$ ipython --no-banner

In [1]: import numpy as np

In [2]: from numpy import linalg as LA

In [3]: np.set_printoptions(precision=2, suppress=True, linewidth=140, sign=" ")

In [4]: def tidy(a):
   ...:     return np.round(a, 2) + 0
   ...: 

In [5]: E = np.loadtxt("a.csv", delimiter=",")

In [6]: E
Out[6]: 
array([[-1.6, -0.5, -0.3, -0.3, -0.9,  1.1,  1.2,  0.3, -1.1, -0.7, -1. ,  0.2],
       [-0.2, -1.1,  2. , -0.1,  0.2, -0.9, -1.4,  0.7, -0.3,  0.7,  0.7,  0.8],
       [ 0.6,  1. , -0.2,  1.1,  1.7, -1.3, -0.7, -1. ,  0. ,  1. ,  1.2,  0.8],
       [ 0.9,  1.9, -1.2, -0.5,  1. ,  0.9,  0.4, -0.2, -0.6, -1.3,  0.5, -0.3],
       [-1.9, -0.3,  0.3,  0.3, -1.9,  1. , -1.1, -0.6,  0.5, -0.2, -1.3, -0.3],
       [ 0.7, -0.4,  0.2,  0.6,  0.8,  0.5, -1.8, -0.1, -0.5, -0.3,  1.4, -1. ],
       [-0.3, -0.3, -0.3,  0.1,  1. ,  1. ,  1.3,  0.7, -1.8,  0.5, -1.1, -1.2],
       [ 2.5,  3.5, -2. ,  0. , -0.5,  1.5, -1.5,  3.5, -3. ,  2. , -2.5, -3.5],
       [ 2. ,  0.3,  0.5,  0.2,  1.7,  0.2, -0.1,  1.1,  2. ,  0.7, -1.6, -0.3],
       [ 1.9, -1. , -0.4, -0.3,  0.9,  0.2, -1.7,  0. , -0.6, -1.5,  1. , -0.1],
       [-2.1,  1.7, -0.6,  0.1, -0.3, -1.4,  0.1,  1.3,  1.4, -0.8, -0.2,  0.5],
       [-1.5,  0.6,  0.3, -0.9, -1.4,  0.4,  1.1,  1.9,  0.8, -0.1, -1.3,  0.4],
       [-0.1,  1.8,  0.5,  0.5, -1.2,  1. ,  0.3,  1.8,  1.8,  1. ,  2. , -0.2],
       [ 1.4, -0.6, -1.2,  2.1, -0.4, -0.8,  0.1,  0.5,  0.7,  0.3,  1.7, -0.1],
       [-1.4,  0.4, -0.4,  0.9,  0.2,  1.4,  1.9,  1.1, -0.8,  1.2,  0.3,  0.2],
       [-0.4,  0.2,  0.1,  0.3,  1.9, -1.4,  1.2,  0.2,  0.2, -0.4, -0.1, -0.2],
       [-1.4,  1.4,  0.2, -0.3, -1.4,  1.4, -1.2, -0.6,  0. ,  0.2, -1.2,  0.9],
       [ 1.4, -0.9, -1.1,  0.1,  0.6, -2.6,  0. ,  1.5, -2.2, -0.6,  1. ,  0.5],
       [-0.2, -1.5, -1. , -0.5, -0.2,  1.6,  1.2,  0.8, -0.7, -1.2,  1.3,  0.6],
       [ 0.8, -1.6, -0.9,  0. , -1. , -0.8, -0.4,  0.4, -0.9,  1. ,  0.7,  1.1],
       [-0.3,  1.2,  1.2, -0.8, -0.7,  0. , -0.9,  0.8, -0.2, -0.2, -0.4, -0.2],
       [ 0.6, -1.5, -1.8,  0.6, -1.3,  1.5,  0.5, -0.8,  1.8,  0. ,  1.7, -2. ],
       [-0.3, -0.1, -0.4, -0.1,  0.3, -1.4, -0.1,  0.8,  0.2, -1.3,  0.9, -0.5],
       [-0.6,  2.1,  0.7, -0.2, -0.2,  1.4,  0.7,  0.2, -0.8,  2.1, -0.7, -2.6],
       [-1.8,  0.6, -1.4,  0.3,  1. ,  0. , -0.8, -1. , -0.9, -0.1, -0.1, -1.5],
       [ 2.7,  0. , -0.2, -1.2,  0.8,  0.7, -0.3, -0.2, -0.3, -1.2,  0.2, -1.4],
       [ 0. ,  0.4, -0.2,  0.4, -0.2,  0.9,  0.1,  0.1, -0.2, -0.1,  1.3,  0.1],
       [-0.6,  0.8, -1.4, -0.1, -0.2,  0. ,  0.5, -0.3, -0.8,  0.4, -1.2,  1.7],
       [ 0.9, -1.7, -1.5, -1.5, -0.1,  0.6,  0.6,  0.8, -0.7, -1. ,  0. , -1. ],
       [-2.5, -0.4, -0.1,  0.6,  0.7, -0.9, -0.8,  0.2,  0.4,  1.3, -0.8,  0. ],
       [-1.1,  0.6,  0.2, -0.8,  1.3,  0.9, -1.2,  0.2,  1.7,  1.3,  1.2,  1.9],
       [-1.5, -0.5,  1.5, -1.4, -0.9, -1.1,  0.9,  0.2, -0.8,  1. ,  0.3,  0.2],
       [-2.2,  0.2, -0.1,  0. ,  1.5, -0.2, -0.6,  1.1,  1.2, -0.1,  2.4,  1.3],
       [ 1.4,  0.7,  2.1,  1.2,  2.3,  0.7,  0. , -1.2,  0.4, -0.3, -0.6, -1.2],
       [ 0. ,  0. ,  0.3,  1.1, -0.7, -1.1, -0.6, -0.7,  0.4,  2. , -0.9, -1.1],
       [ 0. ,  1. , -0.1, -0.1,  0.4,  0.3,  0.5,  0.7,  0.2,  0.5, -0.3,  0.7],
       [-0.1, -0.7, -0.2, -0.7, -1. , -0.8,  0.4,  0.2,  0.8, -1.3,  1.1, -0.8],
       [ 0.9,  2.1,  1. ,  1.1,  0.6, -0.2,  0.2,  0.2,  1.2,  0.6,  1.2,  0.4],
       [ 0.1, -0.3, -1.9, -0.9, -1.2, -1. ,  0.1,  2. , -0.3,  0.9,  0.1,  0.6],
       [-1.4, -0.7, -0.5,  0.2, -0.7, -0.2, -0.4,  1.3,  2. ,  0.4,  0.5, -0.2],
       [-1.5, -1.2, -2.1, -0.5,  0.8,  1.9,  1.5,  1. ,  0.2, -1.9,  0.7, -1.6],
       [ 0.8,  0.1, -0.1,  1.1,  0.1,  1.3, -0.2,  0.4, -0.5, -0.5, -0.8,  0.1],
       [ 0.9,  0.4, -0.4,  0. , -0.4, -0.2, -0.7, -1. , -1.3,  1.2, -0.6,  0.9],
       [ 0.1, -0.1,  0.3,  0.7,  0. ,  0.2,  1.8, -0.3, -1.1, -1.8, -0.4,  1. ],
       [ 0.1, -1.4, -0.6,  0.2, -0.6, -0.1, -1.3, -1. ,  1.2,  1.3, -0.6,  0.7],
       [ 0.5, -1.4, -0.2,  0.3,  0.5, -0.1, -0.5,  0.9, -0.8, -0.3,  0.2, -1. ]])

In [7]: B = np.c_[E[:, :4] @ np.array([[-1, -1, -2, 1], [0, 1, 1, -2], [-3, 1, 1, 0], [-1, 0, -3, 1]]), np.array([6, 7, 0, 3, -7, -3, 8, -5, -5, 3, -6, 6, -1, 9, 9, 0, 1, -3, -8, 0, -1, -4, -2, 7, -4, 5, 6, -7, -8, 3, -1, -4, -9, -9, -5, -4, 4, 8, 3, 1, -7, 7, -6, 0, 6, 6])]

In [8]: tidy(B)
Out[8]: 
array([[  2.8,   0.8,   3.3,  -0.9,   6. ],
       [ -5.7,   1.1,   1.6,   1.9,   7. ],
       [ -1.1,   0.2,  -3.7,  -0.3,   0. ],
       [  3.2,  -0.2,   0.4,  -3.4,   3. ],
       [  0.7,   1.9,   2.9,  -1. ,  -7. ],
       [ -1.9,  -0.9,  -3.4,   2.1,  -3. ],
       [  1.1,  -0.3,  -0.3,   0.4,   8. ],
       [  3.5,  -1. ,  -3.5,  -4.5,  -5. ],
       [ -3.7,  -1.2,  -3.8,   1.6,  -5. ],
       [ -0.4,  -3.3,  -4.3,   3.6,   3. ],
       [  3.8,   3.2,   5. ,  -5.4,  -6. ],
       [  1.5,   2.4,   6.6,  -3.6,   6. ],
       [ -1.9,   2.4,   1. ,  -3.2,  -1. ],
       [  0.1,  -3.2, -10.9,   4.7,   9. ],
       [  1.7,   1.4,   0.1,  -1.3,   9. ],
       [ -0.2,   0.7,   0.2,  -0.5,   0. ],
       [  1.1,   3. ,   5.3,  -4.5,   1. ],
       [  1.8,  -3.4,  -5.1,   3.3,  -3. ],
       [  3.7,  -2.3,  -0.6,   2.3,  -8. ],
       [  1.9,  -3.3,  -4.1,   4. ,   0. ],
       [ -2.5,   2.7,   5.4,  -3.5,  -1. ],
       [  4.2,  -3.9,  -6.3,   4.2,  -4. ],
       [  1.6,  -0.2,   0.4,  -0.2,  -2. ],
       [ -1.3,   3.4,   4.6,  -5. ,   7. ],
       [  5.7,   1. ,   1.9,  -2.7,  -4. ],
       [ -0.9,  -2.9,  -2. ,   1.5,   5. ],
       [  0.2,   0.2,  -1. ,  -0.4,   6. ],
       [  4.9,   0. ,   0.9,  -2.3,  -7. ],
       [  5.1,  -4.1,  -0.5,   2.8,  -8. ],
       [  2.2,   2. ,   2.7,  -1.1,   3. ],
       [  1.3,   1.9,   5.4,  -3.1,  -1. ],
       [ -1.6,   2.5,   8.2,  -1.9,  -4. ],
       [  2.5,   2.3,   4.5,  -2.6,  -9. ],
       [ -8.9,   1.4,  -3.6,   1.2,  -9. ],
       [ -2. ,   0.3,  -3. ,   1.1,  -5. ],
       [  0.4,   0.9,   1.2,  -2.1,  -4. ],
       [  1.4,  -0.8,   1.4,   0.6,   4. ],
       [ -5. ,   2.2,  -2. ,  -2.2,   8. ],
       [  6.5,  -2.3,   0.3,  -0.2,   3. ],
       [  2.7,   0.2,   1. ,   0.2,   1. ],
       [  8.3,  -1.8,   1.2,   0.4,  -7. ],
       [ -1.6,  -0.8,  -4.9,   1.7,   7. ],
       [  0.3,  -0.9,  -1.8,   0.1,  -6. ],
       [ -1.7,   0.1,  -2.1,   1. ,   0. ],
       [  1.5,  -2.1,  -2.8,   3.1,   6. ],
       [ -0.2,  -2.1,  -3.5,   3.6,   6. ]])

In [9]: tidy(LA.norm(LA.qr(E)[0].T @ B, axis=0) ** 2 / ((B ** 2).sum(axis=0) + 1e-12))
Out[9]: array([ 1.  ,  1.  ,  1.  ,  1.  ,  0.14])

In [10]: LA.matrix_rank(B)
Out[10]: np.int64(5)

In [11]: Xc = E - E.mean(axis=0)

In [12]: evecs = LA.svd(Xc)[2][:11]

In [13]: B = Xc - Xc @ evecs.T @ evecs

In [14]: tidy(B.std(axis=0))
Out[14]: array([ 0.05,  0.07,  0.09,  0.41,  0.04,  0.09,  0.14,  0.22,  0.07,  0.17,  0.06,  0.06])

In [15]: tidy((Xc @ evecs.T).std(axis=0))
Out[15]: array([ 1.53,  1.4 ,  1.31,  1.1 ,  1.03,  1.  ,  0.83,  0.8 ,  0.78,  0.72,  0.69])

In [16]: LA.norm(B, axis=1).round(6).argmax()
Out[16]: np.int64(41)

In [17]: tidy(np.diag(evecs.T @ evecs))
Out[17]: array([ 0.99,  0.98,  0.97,  0.44,  0.99,  0.98,  0.94,  0.85,  0.98,  0.9 ,  0.99,  0.99])
